% ipython --no-banner

In [1]: import numpy as np

In [2]: np.set_printoptions(precision=2, suppress=True, linewidth=100, legacy="1.25")

In [3]: J = np.load("run18.npy")

In [4]: J
Out[4]: 
array([[0, 1],
       [1, 0]])

In [5]: # rows sum to 1

In [6]: evals, vecs = np.linalg.eig(J)

In [7]: np.prod(evals)
Out[7]: -1.0

In [8]: np.sort(np.linalg.eigvals(J.T))
Out[8]: array([-1.,  1.])

In [9]: J @ vecs[:, 0] - evals[0] * vecs[:, 0]
Out[9]: array([0., 0.])

In [10]: evals
Out[10]: array([ 1., -1.])

In [11]: np.linalg.svd(J, compute_uv=False)
Out[11]: array([1., 1.])

In [12]: J.T @ J
Out[12]: 
array([[1, 0],
       [0, 1]])

In [13]: x = np.array([0, 0])

In [14]: np.sort(np.abs(np.degrees(np.angle(np.linalg.eigvals(J)))))
Out[14]: array([  0., 180.])

In [15]: J.T @ (J @ x)
Out[15]: array([0, 0])

In [16]: round(float(np.linalg.norm(x)), 2), round(float(np.linalg.norm(J @ x)), 2)
Out[16]: (0.0, 0.0)

In [17]: [p for p in range(1, 25) if np.allclose(np.linalg.matrix_power(J, p), np.eye(2))]
Out[17]: [2, 4, 6, 8, 10, 12, 14, 16, 18, 20, 22, 24]

In [18]: th = np.radians(180)

In [19]: R = np.eye(2)

In [20]: R[0, 0] = R[1, 1] = np.cos(th)

In [21]: R[0, 1], R[1, 0] = -np.sin(th), np.sin(th)

In [22]: R.round(2) + 0
Out[22]: 
array([[-1.,  0.],
       [ 0., -1.]])

In [23]: B = J @ R.T

In [24]: np.allclose(np.linalg.norm(J, axis=1), np.linalg.norm(B, axis=1))
Out[24]: True

In [25]: np.abs(B - J).max(axis=0)
Out[25]: array([2., 2.])

In [26]: data = np.loadtxt("case6.csv", delimiter=",")

In [27]: data
Out[27]: 
array([[0.2 , 0.2 , 0.4 , 0.2 ],
       [0.4 , 0.6 , 0.  , 0.  ],
       [0.  , 0.5 , 0.5 , 0.  ],
       [0.17, 0.17, 0.17, 0.5 ]])

In [28]: # rows sum to 1

In [29]: f, v = data[2], data[1]

In [30]: f @ f
Out[30]: 0.5

In [31]: f @ v
Out[31]: 0.3

In [32]: pr = (f @ v) / (f @ f) * f

In [33]: pr
Out[33]: array([0. , 0.3, 0.3, 0. ])

In [34]: np.linalg.matrix_rank(np.outer(f, v))
Out[34]: 1

In [35]: round(np.linalg.norm(f + v) ** 2 + np.linalg.norm(f - v) ** 2, 2)
Out[35]: 2.04
